In [1]: import numpy as np

In [2]: np.set_printoptions(precision=2, suppress=True, linewidth=160)

In [3]: def rnd(a):
   ...:     return np.round(a, 2) + 0
   ...: 

In [4]: E = np.load("dump.npy")

In [5]: E
Out[5]: 
array([[-1.,  9., -7., -6.,  1.,  2., -1.,  2.],
       [ 4., -8.,  6., -9.,  1., -2.,  0., -2.],
       [ 4.,  5., -7.,  0., -1.,  1.,  2.,  0.],
       [ 4.,  0.,  6.,  0., -2.,  1., -2., -1.],
       [ 0.,  0.,  0.,  0.,  7.,  4.,  5.,  5.],
       [ 0.,  0.,  0.,  0., -4., -9., -1.,  1.],
       [ 0.,  0.,  0.,  0.,  2., -7., -5., -2.],
       [ 0.,  0.,  0.,  0., -4.,  2.,  6.,  9.]])

In [6]: x0 = np.array([4, 1, 0, -2, -5, 5, -5, -5])

In [7]: rhs = E @ x0

In [8]: rhs
Out[8]: array([ 17.,  21.,  21.,  46., -65., -25., -10., -45.])

In [9]: rnd(np.linalg.solve(E, E[:, 0]))
Out[9]: array([1., 0., 0., 0., 0., 0., 0., 0.])

In [10]: rnd(np.linalg.solve(E, 2 * rhs))
Out[10]: array([  8.,   2.,   0.,  -4., -10.,  10., -10., -10.])

In [11]: rnd(np.linalg.solve(E.T, E[1]))
Out[11]: array([0., 1., 0., 0., 0., 0., 0., 0.])

In [12]: r0 = np.array([2, -2, 1, 3, -1, 3, -3, 0])

In [13]: out = E + np.outer(r0, np.eye(8)[6])

In [14]: np.linalg.matrix_rank(out - E)
Out[14]: np.int64(1)

In [15]: r0 = np.array([3, -2, -1])

In [16]: np.array([np.convolve(row, r0, "same") for row in E])
Out[16]: 
array([[ 29., -38., -13.,  22.,  10.,  -8.,   6.,  -3.],
       [-32.,  30., -31.,  15.,   1.,   3.,  -4.,   4.],
       [  7., -35.,   9.,   4.,   5.,   5.,  -5.,  -2.],
       [ -8.,  14., -12., -12.,   7.,  -6.,   0.,   4.],
       [  0.,   0.,   0.,  21.,  -2.,   0.,   1., -15.],
       [  0.,   0.,   0., -12., -19.,  19.,  14.,  -1.],
       [  0.,   0.,   0.,   6., -25.,  -3.,  11.,   9.],
       [  0.,   0.,   0., -12.,  14.,  18.,  13., -24.]])

In [17]: np.cross(E[0, :3], E[5, :3])
Out[17]: array([ 0.,  0., -0.])

In [18]: np.polyval(r0, E[0])
Out[18]: array([  4., 224., 160., 119.,   0.,   7.,   4.,   7.])

In [19]: feats = np.loadtxt("case10.csv", delimiter=",")

In [20]: feats
Out[20]: 
array([[ -3.,   2.,  -3.,   0.,   3.,   0.,  -1.],
       [ -4.,  -1.,  -6.,  -3.,   2.,   2.,   0.],
       [ -6.,  -3.,  -8.,  -3.,   3.,   2.,   2.],
       [ -8.,  -2.,  -9.,  -4.,   2.,   2.,   1.],
       [ -7.,   0.,  -9.,  -4.,   0.,  -1.,   4.],
       [ -9.,  -3.,  -7.,  -3.,   2.,   2.,   1.],
       [ -7.,  -5.,  -5.,  -5.,  -1.,   3.,  -2.],
       [-10.,  -4.,  -4.,  -5.,   2.,   5.,   0.],
       [-12.,  -7.,  -2.,  -3.,   1.,   5.,   1.],
       [-14.,  -6.,   0.,  -2.,   2.,   8.,  -2.],
       [-13.,  -7.,  -2.,   0.,   5.,   6.,  -5.],
       [-11., -10.,  -4.,  -1.,   2.,   8.,  -8.],
       [-13.,  -7.,  -3.,   1.,  -1.,  11., -11.],
       [-10.,  -6.,  -1.,   2.,  -4.,   9., -13.],
       [-12.,  -9.,  -4.,   3.,  -3.,  12., -10.],
       [-11.,  -6.,  -3.,   0.,  -5.,  15.,  -7.],
       [-14.,  -8.,  -1.,  -3.,  -4.,  15.,  -6.],
       [-15.,  -6.,  -2.,  -3.,  -3.,  15.,  -7.],
       [-17.,  -4.,   0.,  -2.,  -1.,  17.,  -5.],
       [-15.,  -3.,   2.,  -5.,   0.,  20.,  -5.],
       [-17.,  -1.,   5.,  -7.,  -3.,  21.,  -5.],
       [-19.,  -4.,   4.,  -7.,  -5.,  18.,  -6.],
       [-18.,  -5.,   5., -10.,  -5.,  21.,  -6.]])

In [21]: x0 = np.array([0, 0, -3, 0, 3, 1, 1])

In [22]: rhs = feats @ x0

In [23]: rnd(np.linalg.lstsq(feats, rhs)[0])
Out[23]: array([ 0.,  0., -3.,  0.,  3.,  1.,  1.])

In [24]: rnd(np.linalg.solve(feats.T @ feats, feats.T @ rhs))
Out[24]: array([ 0.,  0., -3.,  0.,  3.,  1.,  1.])

In [25]: rhs
Out[25]: array([ 17.,  26.,  37.,  36.,  30.,  30.,  13.,  23.,  15.,  12.,  22.,  18.,   6., -13.,   5.,   2.,   0.,   5.,   9.,   9.,  -8., -15., -15.])

In [26]: rng = np.random.default_rng(416886)

In [27]: rhs = rhs + 0.3 * rng.normal(size=23)

In [28]: rnd(rhs)
Out[28]: 
array([ 17.21,  25.99,  37.21,  35.8 ,  29.8 ,  30.38,  12.47,  23.01,  14.76,  12.7 ,  22.23,  17.93,   6.01, -12.76,   5.  ,   2.12,  -0.32,   4.98,   9.11,
         8.41,  -8.17, -14.91, -15.23])

In [29]: beta, *_ = np.linalg.lstsq(feats, rhs)

In [30]: rnd(feats.T @ (rhs - feats @ beta))
Out[30]: array([0., 0., 0., 0., 0., 0., 0.])

In [31]: rnd(beta)
Out[31]: array([-0.07,  0.03, -2.98,  0.07,  3.  ,  0.96,  1.  ])

In [32]: def softmax(z):
    ...:     e = np.exp(z - z.max(axis=-1, keepdims=True))
    ...:     return e / e.sum(axis=-1, keepdims=True)
    ...: 

In [33]: rnd(softmax(10 * feats[10]))
Out[33]: array([0., 0., 0., 0., 0., 1., 0.])

In [34]: rnd(softmax(feats).sum(axis=1))
Out[34]: array([1., 1., 1., 1., 1., 1., 1., 1., 1., 1., 1., 1., 1., 1., 1., 1., 1., 1., 1., 1., 1., 1., 1.])

In [35]: att = feats @ feats.T / np.sqrt(7)

In [36]: rnd(softmax(att)[10] @ feats)
Out[36]: array([-18.02,  -4.98,   4.97,  -9.93,  -5.  ,  20.93,  -6.  ])

In [37]: M = np.load("sample19.npy")

In [38]: rnd(M)
Out[38]: 
array([[ 0.15,  1.39, -4.84,  0.94, -3.15],
       [ 1.62,  3.22, -3.37,  2.21, -0.76],
       [ 1.76,  4.02, -0.4 ,  4.69,  1.19],
       [ 3.97,  3.51, -3.85, -1.11,  0.32],
       [ 2.14,  4.34, -1.35,  4.13,  1.07],
       [ 0.56,  2.44,  0.68,  4.66,  0.34],
       [ 3.06,  4.01,  3.51,  4.68,  3.79],
       [-0.39,  1.12,  1.73,  4.63, -0.27],
       [ 1.94,  3.72,  1.12,  4.73,  1.89],
       [ 1.92,  3.93,  1.5 ,  5.27,  2.18]])

In [39]: rnd(M @ np.linalg.pinv(M) @ M)
Out[39]: 
array([[ 0.15,  1.39, -4.84,  0.94, -3.15],
       [ 1.62,  3.22, -3.37,  2.21, -0.76],
       [ 1.76,  4.02, -0.4 ,  4.69,  1.19],
       [ 3.97,  3.51, -3.85, -1.11,  0.32],
       [ 2.14,  4.34, -1.35,  4.13,  1.07],
       [ 0.56,  2.44,  0.68,  4.66,  0.34],
       [ 3.06,  4.01,  3.51,  4.68,  3.79],
       [-0.39,  1.12,  1.73,  4.63, -0.27],
       [ 1.94,  3.72,  1.12,  4.73,  1.89],
       [ 1.92,  3.93,  1.5 ,  5.27,  2.18]])

In [40]: dist = np.linalg.norm(M[:, None] - M[None], axis=-1)

In [41]: rnd(np.linalg.norm(M - M.mean(axis=0), axis=1))
Out[41]: array([6.72, 3.42, 1.58, 6.14, 1.69, 2.17, 5.5 , 3.97, 2.48, 3.2 ])

In [42]: dist[9].round(6).argsort(kind="stable")[:4]
Out[42]: array([9, 8, 2, 6])

In [43]: rnd(np.linalg.norm(M, axis=1))
Out[43]: array([6.02, 5.46, 6.55, 6.65, 6.6 , 5.35, 8.61, 5.09, 6.69, 7.34])

In [44]: dist.shape
Out[44]: (10, 10)

In [45]: U, sig, Vt = np.linalg.svd(M, full_matrices=False)

In [46]: rnd(U.T @ M @ Vt.T)
Out[46]: 
array([[17.22,  0.  ,  0.  ,  0.  ,  0.  ],
       [ 0.  ,  9.72,  0.  ,  0.  ,  0.  ],
       [ 0.  ,  0.  ,  5.67,  0.  ,  0.  ],
       [ 0.  ,  0.  ,  0.  ,  0.88,  0.  ],
       [ 0.  ,  0.  ,  0.  ,  0.  ,  0.  ]])

In [47]: rnd(np.sqrt((sig ** 2).sum())), rnd(np.linalg.norm(M))
Out[47]: (np.float64(20.59), np.float64(20.59))

In [48]: rnd(sig / sig[0])
Out[48]: array([1.  , 0.56, 0.33, 0.05, 0.  ])

In [49]: np.allclose(U * sig @ Vt, M)
Out[49]: True

In [50]: rnd(np.cumsum(sig ** 2) / np.sum(sig ** 2))
Out[50]: array([0.7 , 0.92, 1.  , 1.  , 1.  ])

In [51]: np.abs(U[:, 0]).round(6).argmax()
Out[51]: np.int64(6)

In [52]: rnd(sig)
Out[52]: array([17.22,  9.72,  5.67,  0.88,  0.  ])

In [53]: x0 = np.array([3, 2, 2, 1, 1, 1, 2, 3])

In [54]: h1 = np.maximum(E @ x0, 0)

In [55]: np.maximum(E @ (3 * x0), 0)
Out[55]: array([  6.,   0.,  36.,  48., 108.,   0.,   0., 111.])

In [56]: np.maximum(E @ x0, 0) - np.maximum(-E @ x0, 0)
Out[56]: array([  2.,  -8.,  12.,  16.,  36., -12., -21.,  37.])

In [57]: h1
Out[57]: array([ 2.,  0., 12., 16., 36.,  0.,  0., 37.])

In [58]: E * (h1 > 1e-9)[:, None]
Out[58]: 
array([[-1.,  9., -7., -6.,  1.,  2., -1.,  2.],
       [ 0., -0.,  0., -0.,  0., -0.,  0., -0.],
       [ 4.,  5., -7.,  0., -1.,  1.,  2.,  0.],
       [ 4.,  0.,  6.,  0., -2.,  1., -2., -1.],
       [ 0.,  0.,  0.,  0.,  7.,  4.,  5.,  5.],
       [ 0.,  0.,  0.,  0., -0., -0., -0.,  0.],
       [ 0.,  0.,  0.,  0.,  0., -0., -0., -0.],
       [ 0.,  0.,  0.,  0., -4.,  2.,  6.,  9.]])

In [59]: rnd(np.tanh(E @ x0))
Out[59]: array([ 0.96, -1.  ,  1.  ,  1.  ,  1.  , -1.  , -1.  ,  1.  ])

In [60]: cent = np.array([[2, -2, -1, -2, -4, 3, -4]])

In [61]: J = rng.normal(size=(33, 1)) @ cent + np.array([0, 0, 0, 1, 3, 2, 2])

In [62]: rnd(J)
Out[62]: 
array([[ 0.03, -0.03, -0.01,  0.97,  2.95,  2.04,  1.95],
       [ 0.25, -0.25, -0.13,  0.75,  2.5 ,  2.38,  1.5 ],
       [-2.32,  2.32,  1.16,  3.32,  7.65, -1.48,  6.65],
       [-3.87,  3.87,  1.93,  4.87, 10.74, -3.8 ,  9.74],
       [ 2.18, -2.18, -1.09, -1.18, -1.35,  5.27, -2.35],
       [-0.01,  0.01,  0.01,  1.01,  3.02,  1.98,  2.02],
       [ 2.52, -2.52, -1.26, -1.52, -2.04,  5.78, -3.04],
       [-1.14,  1.14,  0.57,  2.14,  5.29,  0.28,  4.29],
       [-1.92,  1.92,  0.96,  2.92,  6.85, -0.88,  5.85],
       [ 0.43, -0.43, -0.22,  0.57,  2.14,  2.65,  1.14],
       [-0.46,  0.46,  0.23,  1.46,  3.93,  1.31,  2.93],
       [ 5.23, -5.23, -2.62, -4.23, -7.46,  9.85, -8.46],
       [ 0.26, -0.26, -0.13,  0.74,  2.48,  2.39,  1.48],
       [ 2.66, -2.66, -1.33, -1.66, -2.32,  5.99, -3.32],
       [ 2.51, -2.51, -1.25, -1.51, -2.02,  5.76, -3.02],
       [ 1.13, -1.13, -0.57, -0.13,  0.74,  3.7 , -0.26],
       [ 1.04, -1.04, -0.52, -0.04,  0.92,  3.56, -0.08],
       [ 2.18, -2.18, -1.09, -1.18, -1.37,  5.28, -2.37],
       [ 3.28, -3.28, -1.64, -2.28, -3.57,  6.93, -4.57],
       [ 1.92, -1.92, -0.96, -0.92, -0.84,  4.88, -1.84],
       [ 1.21, -1.21, -0.61, -0.21,  0.58,  3.82, -0.42],
       [-1.88,  1.88,  0.94,  2.88,  6.75, -0.81,  5.75],
       [-2.2 ,  2.2 ,  1.1 ,  3.2 ,  7.39, -1.29,  6.39],
       [ 3.3 , -3.3 , -1.65, -2.3 , -3.6 ,  6.95, -4.6 ],
       [-0.98,  0.98,  0.49,  1.98,  4.97,  0.52,  3.97],
       [-3.68,  3.68,  1.84,  4.68, 10.37, -3.53,  9.37],
       [ 1.01, -1.01, -0.5 , -0.01,  0.98,  3.51, -0.02],
       [ 2.04, -2.04, -1.02, -1.04, -1.09,  5.07, -2.09],
       [-1.96,  1.96,  0.98,  2.96,  6.92, -0.94,  5.92],
       [-0.3 ,  0.3 ,  0.15,  1.3 ,  3.61,  1.55,  2.61],
       [ 1.37, -1.37, -0.69, -0.37,  0.25,  4.06, -0.75],
       [ 2.13, -2.13, -1.07, -1.13, -1.26,  5.2 , -2.26],
       [ 0.02, -0.02, -0.01,  0.98,  2.96,  2.03,  1.96]])

In [63]: out = np.array([[-2, 2, -1],
    ...:     [-1, -1, 1],
    ...:     [-3, -1, 3],
    ...:     [-3, 3, -1],
    ...:     [0, 2, -2],
    ...:     [0, 0, 0],
    ...:     [1, -3, -2]])

In [64]: np.vstack([J, out.T]).shape
Out[64]: (36, 7)

In [65]: np.linalg.matrix_rank(np.vstack([J, out.T]))
Out[65]: np.int64(5)

In [66]: np.linalg.matrix_rank(J @ out)
Out[66]: np.int64(2)

In [67]: out @ J
---------------------------------------------------------------------------
ValueError                                Traceback (most recent call last)
Cell In[67], line 1
----> 1 out @ J

ValueError: matmul: Input operand 1 has a mismatch in its core dimension 0, with gufunc signature (n?,k),(k,m?)->(n?,m?) (size 33 is different from 3)
